>>> import numpy as np
>>> from numpy import linalg as LA
>>> np.set_printoptions(suppress=True, linewidth=120)
>>> m1 = np.loadtxt("run0.csv", delimiter=",")
>>> print(m1)
[[-0.0501  0.9691  1.0519]
 [ 0.0507  1.0308  0.8736]
 [ 0.1031  0.9837  1.0065]
 [ 0.0242  1.0581  0.967 ]
 [ 0.0988  1.0453  1.0096]
 [-0.014   1.0792  0.9949]
 [ 1.1267  2.0483  0.0445]
 [ 1.0247  1.9764  0.043 ]
 [ 1.0469  1.9929  0.0587]
 [ 1.0877  2.0651 -0.0261]
 [ 1.1031  2.0112 -0.0264]
 [ 0.9811  2.0023  0.0983]]
>>> x = np.array([-2, 7, 5])
>>> rhs = m1 @ x
>>> beta, lr = np.zeros(3), 1 / LA.norm(m1, 2) ** 2
>>> for i in range(25):
...     beta -= lr * m1.T @ (m1 @ beta - rhs)
...     if i % 5 == 0: print(i, round(LA.norm(m1 @ beta - rhs), 4))
... 
0 11.0321
5 4.8506
10 2.1506
15 0.9925
20 0.5327
>>> print(beta.round(4))
[0.0203 5.9394 5.958 ]
>>> print(round(float(LA.cond(m1)), 4))
44.522
>>> W1 = np.array([[2, 2], [1, 2], [0, 0]])
>>> beta = np.array([3, 2])
>>> act = np.maximum(m1 @ W1 + beta, 0)
>>> print(LA.matrix_rank(act))
2
>>> print((act > 0).mean(axis=0))
[1. 1.]
>>> basis = np.array([[-1, 3], [2, 4]])
>>> print(W1 @ basis)
[[ 2 14]
 [ 3 11]
 [ 0  0]]
>>> K = np.array([[1, 0, 0, 0], [0, 1, 0, 0], [-3, 1, 1, 0], [1, -1, -3, 1]])
>>> x = np.array([0, 0, -3, 0])
>>> a = np.maximum(K @ x, 0)
>>> print(a)
[0 0 0 9]
>>> print(np.maximum(K @ (3 * x), 0))
[ 0  0  0 27]
>>> print(K.T @ a)
[  9  -9 -27   9]
>>> print(np.maximum(K @ x, 0) - np.maximum(-K @ x, 0))
[ 0  0 -3  9]
>>> u = np.array([0, 2, 1])
>>> print(np.correlate(K[0], K[2], "full"))
[ 0  1  1 -3  0  0  0]
>>> print(np.array([np.convolve(row, u, "same") for row in K]))
[[ 2  1  0  0]
 [ 0  2  1  0]
 [-6 -1  3  1]
 [ 2 -1 -7 -1]]
>>> print(np.polyval(u, K[0]))
[3 1 1 1]
>>> print(np.convolve(K[0], u))
[0 2 1 0 0 0]
>>> print(np.cross(K[0, :3], K[2, :3]))
[ 0 -1  1]
>>> W0 = np.load("case16.npy")
>>> print(W0)
[[-0.04  0.04 -0.3   0.02 -0.38 -0.16]
 [ 0.14 -0.14  1.05 -0.07  1.33  0.56]
 [ 0.06 -0.06  0.45 -0.03  0.57  0.24]
 [-0.22  0.22 -1.65  0.11 -2.09 -0.88]
 [-0.04  0.04 -0.3   0.02 -0.38 -0.16]
 [-0.12  0.12 -0.9   0.06 -1.14 -0.48]]
>>> print(np.round(W0 @ LA.pinv(W0) @ W0, 4))
[[-0.04  0.04 -0.3   0.02 -0.38 -0.16]
 [ 0.14 -0.14  1.05 -0.07  1.33  0.56]
 [ 0.06 -0.06  0.45 -0.03  0.57  0.24]
 [-0.22  0.22 -1.65  0.11 -2.09 -0.88]
 [-0.04  0.04 -0.3   0.02 -0.38 -0.16]
 [-0.12  0.12 -0.9   0.06 -1.14 -0.48]]
>>> print(LA.lstsq(W0[:-1].T, W0[-1])[2])
1
>>> print(np.abs(np.diag(LA.qr(W0)[1])) > 1e-9)
[ True False False False False False]
>>> print(np.allclose(W0[:-1].T @ LA.lstsq(W0[:-1].T, W0[-1])[0], W0[-1]))
True
>>> X = np.loadtxt("w.csv", delimiter=",")
>>> print(X.round(4))
[[-0.7253  0.4584  0.5136]
 [-0.6594 -0.2482 -0.7097]
 [-0.1978 -0.8534  0.4823]]
>>> rng = np.random.default_rng(845472)
>>> M2 = X + rng.integers(-2, 3, (3, 1)) @ rng.integers(-2, 3, (1, 3))
>>> print(M2.round(4))
[[ 1.2747  0.4584 -0.4864]
 [-2.6594 -0.2482  0.2903]
 [ 1.8022 -0.8534 -0.5177]]
>>> print(np.round(LA.svd(M2 - X, compute_uv=False), 4) + 0)
[3.873 0.    0.   ]
>>> print(np.abs(M2 - X).sum(axis=1))
[3. 3. 3.]
>>> E = np.loadtxt("out0.csv", delimiter=",")
>>> print(E)
[[0. 1. 1. 1. 1. 1.]
 [1. 0. 1. 1. 1. 1.]
 [1. 1. 0. 1. 1. 1.]
 [1. 1. 1. 0. 1. 1.]
 [1. 1. 1. 1. 0. 1.]
 [1. 1. 1. 1. 1. 0.]]
>>> x = np.array([0, 0, 2, 1, 2, 0])
>>> rhs = E @ x
>>> beta, lr = np.zeros(6), 1 / LA.norm(E, 2) ** 2
>>> for i in range(4):
...     beta -= lr * E.T @ (E @ beta - rhs)
...     if i % 1 == 0: print(i, round(LA.norm(E @ beta - rhs), 4))
... 
0 2.1105
1 2.0261
2 1.9451
3 1.8673
>>> print(round(LA.cond(E), 4))
5.0
>>> A = np.array([[1.0, 0.9, 0.81], [0.9, 1.0, 0.9], [0.81, 0.9, 1.0]])
>>> # symmetric
>>> u = np.array([0, 2, 0])
>>> M2 = A + np.outer(u, np.eye(3)[1])
>>> print(np.round(LA.det(M2) / LA.det(A), 4), np.round(1 + LA.solve(A, u)[1], 4))
20.0526 20.0526
>>> print(M2)
[[1.   0.9  0.81]
 [0.9  3.   0.9 ]
 [0.81 0.9  1.  ]]
>>> print(LA.matrix_rank(LA.inv(M2) - LA.inv(A), tol=1e-8))
1
>>> vals, evecs = LA.eigh(M2)
>>> x = np.array([-3, -1, 0])
>>> print(round(x @ M2 @ x / (x @ x), 4), round(float(vals[0]), 4), round(float(vals[-1]), 4))
1.74 0.19 3.81
>>> print(x @ M2 @ x)
17.4
>>> print(np.round(evecs * np.sqrt(vals) @ evecs.T, 4))
[[0.8551 0.3049 0.4193]
 [0.3049 1.6775 0.3049]
 [0.4193 0.3049 0.8551]]
>>> print(np.abs(M2).sum(axis=1).max(), round(float(np.abs(vals).max()), 4))
4.8 3.81
>>> print((K + K.T) / 2)
[[ 1.   0.  -1.5  0.5]
 [ 0.   1.   0.5 -0.5]
 [-1.5  0.5  1.  -1.5]
 [ 0.5 -0.5 -1.5  1. ]]
>>> print(LA.matrix_power(K, 2))
[[ 1  0  0  0]
 [ 0  1  0  0]
 [-6  2  1  0]
 [11 -5 -6  1]]
>>> print(np.round(np.abs(LA.eigvals(K)).max(), 4))
1.0
>>> print(K @ K)
[[ 1  0  0  0]
 [ 0  1  0  0]
 [-6  2  1  0]
 [11 -5 -6  1]]
>>> print(round(np.log10(LA.cond(A))))
2
>>> print(LA.matrix_rank(A, rtol=0.1))
1
>>> data = np.loadtxt("data.csv", delimiter=",")
>>> print(data)
[[ 2.1948 -2.7965  0.0217  4.9947 -4.9159]
 [ 1.0271 -0.6294  0.7385  1.5045 -1.397 ]
 [ 0.3959 -0.1672 -0.2946  0.1238 -0.2949]
 [ 3.1995 -3.0661 -0.2432  6.468  -6.1231]
 [ 1.2691 -1.0511 -0.035   1.0714 -1.387 ]
 [-0.9401  0.7195 -0.2733 -1.0937  1.4575]
 [-0.6674 -0.1752 -0.0992 -0.1034  0.7867]
 [-0.8866  0.9251 -0.2577 -2.0379  2.0481]
 [ 1.6269 -1.7853  0.431   3.4057 -3.1021]
 [-1.7412  1.8263  0.0316 -2.4052  2.8961]
 [-1.1702  1.3374  0.0694 -2.2857  2.1952]
 [ 0.4972 -0.3627  0.0113  1.0826 -0.4418]
 [-0.8537  0.6288  0.314  -2.4112  2.5688]
 [-0.5902 -0.1105  0.0772 -0.0602  0.7662]
 [ 1.5445 -1.1366 -0.2108  3.3704 -2.8442]
 [-0.468   0.5847 -0.0403 -2.0946  0.7811]
 [ 0.9824 -1.4272 -0.0248  1.8775 -2.3895]
 [-0.2666  0.4433  0.1647 -0.1872 -0.2807]
 [-0.0722  0.062   0.2521 -0.0993  0.201 ]
 [ 1.2564 -0.8096 -0.2665  2.6467 -2.935 ]
 [ 0.0867  0.3588  0.0429 -1.0137  0.9808]
 [-0.1795 -0.1013 -0.1453  0.0223 -0.3985]
 [-0.4749  0.4287  0.2758 -1.4391  0.97  ]
 [-1.5775  1.2834  0.4556 -3.4595  3.0779]
 [-0.8752  0.9    -0.0546 -1.9919  2.0287]
 [-0.2089  0.4871 -0.4298 -1.1496  1.1696]]
>>> left, s, VT = LA.svd(data)
>>> print(s.round(4))
[19.0254  1.7751  1.5271  1.2578  1.1355]
>>> M2 = left[:, :1] @ np.diag(s[:1]) @ VT[:1]
>>> print(LA.matrix_rank(M2))
1
